In [1]: import numpy as np

In [2]: np.set_printoptions(precision=2, suppress=True, linewidth=200)

In [3]: def rd(a):
   ...:     return np.round(a, 2) + 0
   ...: 

In [4]: J = np.load("out13.npy")

In [5]: J
Out[5]: 
array([[-6,  0,  9,  9, -4],
       [-4, -6,  0,  9,  9],
       [ 9, -4, -6,  0,  9],
       [ 9,  9, -4, -6,  0],
       [ 0,  9,  9, -4, -6]])

In [6]: proj = np.triu(np.array([[-1, 0, 0, 0, -1],
   ...:     [2, 0, 2, 2, 0],
   ...:     [-1, -2, 2, -2, -2],
   ...:     [0, 2, 2, -2, -1],
   ...:     [1, 2, -2, 2, 2]]), 1) + np.eye(5)

In [7]: M2 = proj @ J @ np.linalg.inv(proj)

In [8]: np.linalg.matrix_rank(M2)
Out[8]: np.int64(5)

In [9]: M2 = np.linalg.inv(J)

In [10]: rd(np.linalg.slogdet(J)[0])
Out[10]: np.float64(1.0)

In [11]: rd(np.linalg.det(J) * M2)
Out[11]: 
array([[ 4761., -4847.,  6825.,     9.,  -207.],
       [ -207.,  4761., -4847.,  6825.,     9.],
       [    9.,  -207.,  4761., -4847.,  6825.],
       [ 6825.,     9.,  -207.,  4761., -4847.],
       [-4847.,  6825.,     9.,  -207.,  4761.]])

In [12]: np.allclose(M2, J.T)
Out[12]: False

In [13]: rd(np.linalg.inv(M2))
Out[13]: 
array([[-6.,  0.,  9.,  9., -4.],
       [-4., -6.,  0.,  9.,  9.],
       [ 9., -4., -6.,  0.,  9.],
       [ 9.,  9., -4., -6.,  0.],
       [ 0.,  9.,  9., -4., -6.]])

In [14]: rd(M2)
Out[14]: 
array([[ 0.09, -0.09,  0.13,  0.  ,  0.  ],
       [ 0.  ,  0.09, -0.09,  0.13,  0.  ],
       [ 0.  ,  0.  ,  0.09, -0.09,  0.13],
       [ 0.13,  0.  ,  0.  ,  0.09, -0.09],
       [-0.09,  0.13,  0.  ,  0.  ,  0.09]])

In [15]: K = np.loadtxt("dump.csv", delimiter=",")

In [16]: K
Out[16]: 
array([[ 1.1 ,  0.1 , -1.5 , -0.4 ,  1.2 ,  0.3 , -3.29,  0.  ],
       [ 0.7 ,  0.  ,  0.7 , -0.6 , -0.2 ,  0.8 , -2.09, -2.3 ],
       [ 0.4 ,  1.4 ,  1.  ,  0.7 , -1.1 ,  0.9 , -1.23, -1.3 ],
       [-0.4 , -1.9 , -0.3 , -0.5 ,  0.9 , -1.1 ,  1.22,  0.5 ],
       [ 1.7 , -2.1 ,  0.4 , -0.1 , -0.2 , -0.2 , -5.1 ,  1.1 ],
       [ 0.2 ,  2.4 ,  2.7 , -0.5 ,  0.9 ,  0.3 , -0.6 ,  0.3 ],
       [ 0.5 ,  0.2 , -2.  , -0.5 , -0.2 , -0.8 , -1.49, -2.  ],
       [ 0.5 ,  0.2 , -0.1 ,  0.3 , -0.4 ,  1.1 , -1.5 ,  1.5 ],
       [-1.1 ,  0.6 ,  0.9 , -0.7 ,  2.2 ,  0.8 ,  3.32,  0.1 ],
       [-3.1 ,  0.3 ,  0.1 , -0.6 ,  0.7 , -1.8 ,  9.31, -1.9 ],
       [-1.6 , -0.3 ,  1.4 , -1.  , -1.7 ,  0.1 ,  4.82, -0.7 ],
       [ 1.6 , -0.2 ,  1.  ,  1.  ,  0.8 , -1.  , -4.79,  0.9 ],
       [ 0.5 ,  0.7 ,  0.4 , -1.6 ,  1.3 ,  1.1 , -1.46, -0.1 ],
       [ 0.3 ,  2.5 , -1.4 , -1.2 , -1.8 , -0.6 , -0.9 , -0.4 ],
       [-1.1 ,  0.8 , -1.2 ,  0.9 , -0.5 ,  0.1 ,  3.31,  1.7 ],
       [-0.2 , -1.6 , -0.7 , -0.2 , -0.4 ,  0.4 ,  0.56, -0.6 ],
       [-0.8 ,  1.1 ,  0.2 , -1.  , -0.8 ,  0.  ,  2.42,  1.8 ],
       [ 0.8 , -1.3 , -1.6 , -0.1 , -0.3 , -1.9 , -2.37, -0.8 ],
       [-0.3 , -0.4 , -2.2 ,  1.1 , -0.1 , -1.4 ,  0.91,  0.9 ],
       [-0.8 , -0.1 ,  0.5 ,  1.2 ,  0.6 ,  0.6 ,  2.41, -1.9 ],
       [ 0.2 , -0.7 , -0.2 ,  0.3 ,  0.2 , -1.7 , -0.61, -0.3 ],
       [-2.4 , -0.7 , -1.  , -0.5 , -0.1 ,  0.  ,  7.19,  0.3 ],
       [-0.3 , -0.7 ,  0.1 , -0.6 ,  1.1 , -0.1 ,  0.89, -0.4 ],
       [-2.  , -0.6 , -1.4 ,  0.3 ,  0.3 , -2.6 ,  6.03, -0.7 ],
       [-2.1 , -0.9 ,  0.1 , -0.1 ,  1.2 ,  0.2 ,  6.29,  1.2 ],
       [ 0.  , -0.7 ,  0.9 , -0.7 , -0.9 ,  0.9 ,  0.02,  0.6 ],
       [-0.5 ,  0.5 ,  0.7 ,  0.5 ,  0.8 , -0.5 ,  1.52,  2.  ],
       [-0.9 ,  1.1 ,  0.2 , -0.1 , -1.6 ,  1.7 ,  2.74,  0.9 ],
       [ 0.2 , -0.2 ,  1.1 ,  2.  ,  0.8 , -0.6 , -0.59, -2.4 ],
       [-0.2 ,  0.9 ,  0.2 , -0.3 , -0.8 ,  0.4 ,  0.58,  1.6 ],
       [-0.6 , -0.1 ,  1.  , -0.9 , -1.1 , -1.5 ,  1.81,  1.1 ],
       [-1.  ,  0.6 , -0.5 ,  0.1 ,  0.4 , -0.3 ,  3.02,  0.2 ],
       [-0.1 , -1.  , -1.  , -0.6 ,  1.2 ,  0.4 ,  0.33,  1.3 ],
       [-0.2 ,  1.  , -2.2 ,  0.8 ,  2.5 , -2.5 ,  0.61,  0.8 ],
       [-0.6 , -1.4 ,  0.2 , -0.2 ,  0.  , -0.2 ,  1.85, -1.3 ],
       [ 2.2 ,  1.  , -1.8 ,  0.5 ,  0.8 ,  1.9 , -6.6 , -1.1 ],
       [-0.5 ,  0.5 ,  0.4 ,  0.1 ,  0.  , -1.  ,  1.49,  0.3 ],
       [ 1.5 , -0.1 , -0.7 , -0.6 , -0.5 ,  0.1 , -4.52,  0.  ],
       [ 1.4 ,  0.1 , -0.1 ,  0.5 , -1.3 , -0.2 , -4.16,  1.5 ],
       [ 0.2 , -0.2 , -0.4 , -0.7 , -1.4 , -1.2 , -0.6 ,  1.1 ]])

In [17]: proj = K @ np.linalg.solve(K.T @ K, K.T)

In [18]: rd(np.linalg.eigvalsh(proj))
Out[18]: array([0., 0., 0., 0., 0., 0., 0., 0., 0., 0., 0., 0., 0., 0., 0., 0., 0., 0., 0., 0., 0., 0., 0., 0., 0., 0., 0., 0., 0., 0., 0., 0., 1., 1., 1., 1., 1., 1., 1., 1.])

In [19]: rd(proj @ K[:, 1])
Out[19]: 
array([ 0.1,  0. ,  1.4, -1.9, -2.1,  2.4,  0.2,  0.2,  0.6,  0.3, -0.3, -0.2,  0.7,  2.5,  0.8, -1.6,  1.1, -1.3, -0.4, -0.1, -0.7, -0.7, -0.7, -0.6, -0.9, -0.7,  0.5,  1.1, -0.2,  0.9, -0.1,  0.6,
       -1. ,  1. , -1.4,  1. ,  0.5, -0.1,  0.1, -0.2])
